$ python3 -q
>>> import numpy as np
>>> np.set_printoptions(suppress=True, linewidth=120)
>>> rng = np.random.default_rng(473)
>>> J = np.eye(4, dtype=int)[rng.permutation(4)]
>>> J
array([[0, 0, 1, 0],
       [1, 0, 0, 0],
       [0, 1, 0, 0],
       [0, 0, 0, 1]])
>>> np.round(np.sort(np.abs(np.linalg.eigvals(J)))[::-1], 1)
array([1., 1., 1., 1.])
>>> J @ np.ones(4)
array([1., 1., 1., 1.])
>>> p = np.eye(4)[3]
>>> for _ in range(5):
...     p = p @ J
...     print(p.round(1))
... 
[0. 0. 0. 1.]
[0. 0. 0. 1.]
[0. 0. 0. 1.]
[0. 0. 0. 1.]
[0. 0. 0. 1.]
>>> x0 = np.array([3, 2, 1, 0])
>>> round(np.linalg.norm(x0), 1), np.round(np.linalg.norm(J @ x0), 1)
(np.float64(3.7), np.float64(3.7))
>>> [p for p in range(1, 25) if np.allclose(np.linalg.matrix_power(J, p), np.eye(4))]
[3, 6, 9, 12, 15, 18, 21, 24]
>>> np.allclose(J, J.T)
False
>>> np.linalg.matrix_power(J, 3)
array([[1, 0, 0, 0],
       [0, 1, 0, 0],
       [0, 0, 1, 0],
       [0, 0, 0, 1]])
>>> np.round(np.linalg.det(J), 1)
np.float64(1.0)
>>> np.round(np.abs(np.linalg.eigvals(J)).max(), 1)
np.float64(1.0)
>>> J @ J
array([[0, 1, 0, 0],
       [0, 0, 1, 0],
       [1, 0, 0, 0],
       [0, 0, 0, 1]])
>>> np.round(np.sort(np.abs(np.linalg.eigvals(J))), 1)
array([1., 1., 1., 1.])
>>> E = np.load("sample9.npy")
>>> print(E)
[[ 1  1  1  1  1  1  1  1]
 [ 1  1  1  1 -1 -1 -1 -1]
 [ 1 -1  1 -1  1 -1  1 -1]
 [ 1  1 -1 -1 -1 -1  1  1]
 [ 1  1 -1 -1  1  1 -1 -1]]
>>> def softmax(z):
...     e = np.exp(z - z.max(axis=-1, keepdims=True))
...     return e / e.sum(axis=-1, keepdims=True)
... 
>>> np.round(softmax(E[3] + -3), 1) + 0
array([0.2, 0.2, 0. , 0. , 0. , 0. , 0.2, 0.2])
>>> np.round(softmax(10 * E[3]), 1) + 0
array([0.2, 0.2, 0. , 0. , 0. , 0. , 0.2, 0.2])
>>> S = E @ E.T / np.sqrt(8)
>>> np.round(softmax(S)[3] @ E, 1)
array([ 1. ,  0.9, -0.7, -0.8, -0.7, -0.8,  0.8,  0.7])
>>> softmax(S).round(6).argmax(axis=1)
array([0, 1, 2, 3, 4])
>>> np.round(softmax(S + np.triu(np.full(S.shape, -np.inf), 1)), 1) + 0
array([[1. , 0. , 0. , 0. , 0. ],
       [0.1, 0.9, 0. , 0. , 0. ],
       [0.1, 0.1, 0.9, 0. , 0. ],
       [0.1, 0.1, 0.1, 0.8, 0. ],
       [0. , 0. , 0. , 0. , 0.8]])
